% ipython --no-banner

In [1]: import numpy as np

In [2]: np.set_printoptions(suppress=True, linewidth=120)

In [3]: rnd = lambda a: np.round(a, 2) + 0

In [4]: X = np.loadtxt("m.csv", delimiter=",")

In [5]: print(X)
[[-0.4  -2.   -0.9   0.6   0.3   1.3   1.5   0.5  -0.1  -0.5   0.5 ]
 [ 1.4  -0.3   0.8   0.1   0.   -0.4   0.7   0.5  -1.1   0.4   1.2 ]
 [-1.36 -0.8   0.58 -0.62  0.58 -1.3  -0.09  0.32  2.02 -0.04 -0.6 ]
 [-1.4  -0.8   0.6  -0.6   0.6  -1.3  -0.1   0.3   2.    0.   -0.6 ]
 [-1.5   0.5   1.1   0.1  -0.6   1.4   0.6  -0.4   0.1   1.1   0.7 ]
 [ 1.4   0.5  -1.    0.9   0.    0.    1.5  -0.7  -1.2   1.7  -0.8 ]
 [-0.4   0.   -1.9  -0.3  -0.5  -1.   -2.5   0.1  -1.3   0.7   1.7 ]
 [ 1.6   2.1  -0.4   0.3  -2.    1.    0.7  -0.6   0.1  -1.2   0.5 ]
 [-1.2   1.1  -1.1   1.3  -1.4   1.5   0.5  -1.   -0.3  -0.6  -0.3 ]
 [ 0.9  -1.6  -2.    0.6  -1.    0.3   0.4   1.    1.1   0.   -1.4 ]
 [ 1.    1.2  -0.2  -0.6  -0.5  -0.9   0.4  -0.9  -1.6  -1.   -0.3 ]
 [ 1.3   1.5  -0.2  -1.4   0.    1.3  -0.5   0.3   0.6  -1.1  -1.3 ]
 [ 1.5   0.   -0.3   0.5   1.9  -1.1  -0.1   1.3   1.6  -1.    0.1 ]
 [ 1.3   0.1   0.5   0.4  -1.8  -0.7   0.3  -0.5  -0.5   0.8  -1.2 ]]

In [6]: out = X / np.linalg.norm(X, axis=1, keepdims=True)

In [7]: gram = out @ out.T

In [8]: rnd(np.linalg.norm(out, axis=1))
Out[8]: array([1., 1., 1., 1., 1., 1., 1., 1., 1., 1., 1., 1., 1., 1.])

In [9]: (gram - 2 * np.eye(14)).round(6).argmax(axis=1)
Out[9]: array([ 9,  5,  3,  2,  8, 13, 10,  8,  7,  0,  7,  7,  2,  5])

In [10]: print(rnd(np.degrees(np.arccos(np.clip(gram[2, 3], -1, 1)))))
1.33

In [11]: out = np.c_[X[:, :1] @ np.array([[3]]), np.array([-8, 4, 2, 8, -9, 3, -5, -7, -4, -3, -5, 7, -8, -8])]

In [12]: rnd(out)
Out[12]: 
array([[-1.2 , -8.  ],
       [ 4.2 ,  4.  ],
       [-4.08,  2.  ],
       [-4.2 ,  8.  ],
       [-4.5 , -9.  ],
       [ 4.2 ,  3.  ],
       [-1.2 , -5.  ],
       [ 4.8 , -7.  ],
       [-3.6 , -4.  ],
       [ 2.7 , -3.  ],
       [ 3.  , -5.  ],
       [ 3.9 ,  7.  ],
       [ 4.5 , -8.  ],
       [ 3.9 , -8.  ]])

In [13]: rnd(np.linalg.lstsq(X, out[:, 0])[0])
Out[13]: array([3., 0., 0., 0., 0., 0., 0., 0., 0., 0., 0.])

In [14]: np.linalg.matrix_rank(np.c_[X, out])
Out[14]: np.int64(12)

In [15]: blk = np.stack([X, 3 * X, X[::-1]])

In [16]: rnd(np.linalg.norm(blk, axis=(1, 2)))
Out[16]: array([12.37, 37.11, 12.37])

In [17]: (blk @ X.T).shape
Out[17]: (3, 14, 14)

In [18]: np.linalg.matrix_rank(blk)
Out[18]: array([11, 11, 11])

In [19]: blk.shape
Out[19]: (3, 14, 11)
